$ python -q
>>> import numpy as np
>>> import numpy.linalg as la
>>> np.set_printoptions(precision=2, suppress=True, linewidth=120)
>>> X = np.load("layer14.npy")
>>> X
array([[ 6., -1.,  1.,  1.],
       [-1.,  6., -1., -1.],
       [ 1., -1.,  6.,  1.],
       [ 1., -1.,  1.,  6.]])
>>> la.norm(X, axis=0)
array([6.24, 6.24, 6.24, 6.24])
>>> round(la.norm(X, 2), 2)
np.float64(9.0)
>>> np.round(la.norm(X) ** 2 / la.norm(X, 2) ** 2, 2)
np.float64(1.93)
>>> vals, evecs = la.eigh(X)
>>> x = np.array([-1, -5, -5, 2])
>>> x @ X @ x
np.float64(276.0)
>>> evecs * np.abs(vals) @ evecs.T
array([[ 6., -1.,  1.,  1.],
       [-1.,  6., -1., -1.],
       [ 1., -1.,  6.,  1.],
       [ 1., -1.,  1.,  6.]])
>>> la.eigvalsh(X[1:, 1:])
array([5., 5., 8.])
>>> evecs * np.sqrt(vals) @ evecs.T
array([[ 2.43, -0.19,  0.19,  0.19],
       [-0.19,  2.43, -0.19, -0.19],
       [ 0.19, -0.19,  2.43,  0.19],
       [ 0.19, -0.19,  0.19,  2.43]])
>>> np.abs(X).sum(axis=1).max(), round(np.abs(vals).max(), 2)
(np.float64(9.0), np.float64(9.0))
>>> evecs * np.maximum(vals, 0) @ evecs.T
array([[ 6., -1.,  1.,  1.],
       [-1.,  6., -1., -1.],
       [ 1., -1.,  6.,  1.],
       [ 1., -1.,  1.,  6.]])
>>> rng = np.random.default_rng(84)
>>> K = rng.normal(size=(20, 5)) + 5 * np.array([-2, 0, 2, -1, 3])
>>> K.round(2) + 0
array([[-11.55,  -0.36,   7.63,  -3.96,  13.79],
       [-10.17,   0.64,  10.14,  -5.86,  16.14],
       [-10.13,  -0.52,   9.14,  -6.41,  16.02],
       [-10.86,  -0.08,   8.42,  -5.31,  16.77],
       [-11.35,   0.1 ,   9.21,  -3.99,  16.83],
       [ -8.42,  -1.52,  10.66,  -6.92,  13.62],
       [ -9.73,   0.34,   9.85,  -4.89,  15.5 ],
       [-11.15,   0.62,   9.12,  -4.75,  16.12],
       [ -9.18,  -0.17,   9.44,  -4.43,  16.13],
       [-10.31,   0.45,   9.08,  -4.33,  16.08],
       [-10.9 ,   1.29,   8.68,  -5.7 ,  12.8 ],
       [-10.37,  -0.29,  11.15,  -4.43,  14.14],
       [ -9.95,  -0.66,   9.06,  -4.34,  13.74],
       [ -9.62,  -0.75,  11.1 ,  -5.8 ,  14.4 ],
       [-10.28,   0.21,  10.88,  -4.93,  16.42],
       [ -9.56,   0.16,  10.9 ,  -4.1 ,  16.18],
       [ -9.7 ,   0.94,  10.26,  -5.61,  15.39],
       [-10.35,   0.  ,  10.58,  -5.53,  13.53],
       [ -9.38,   1.7 ,   8.72,  -5.73,  17.5 ],
       [-10.36,  -3.27,  11.67,  -4.44,  16.15]])
>>> Xc = K - K.mean(axis=0)
>>> evecs = la.svd(Xc)[2][:1]
>>> A2 = Xc - Xc @ evecs.T @ evecs
>>> np.cov(Xc @ evecs.T, rowvar=False)
array(2.04)
>>> round(la.norm(A2) / la.norm(Xc), 2)
np.float64(0.79)
>>> Uu, sv, VT = la.svd(K)
>>> np.argmax(sv[:-1] / (sv[1:] + 1e-6)) + 1
np.int64(1)
>>> A2 = Uu[:, :1] @ np.diag(sv[:1]) @ VT[:1]
>>> la.matrix_rank(A2)
np.int64(1)
>>> np.round(la.norm(K - A2) / la.norm(K), 2)
np.float64(0.09)
>>> la.matrix_rank(K, rtol=0.05)
np.int64(2)
>>> np.round(la.norm(K - A2, 2), 2), round(float(sv[1]), 2)
(np.float64(6.07), 6.07)
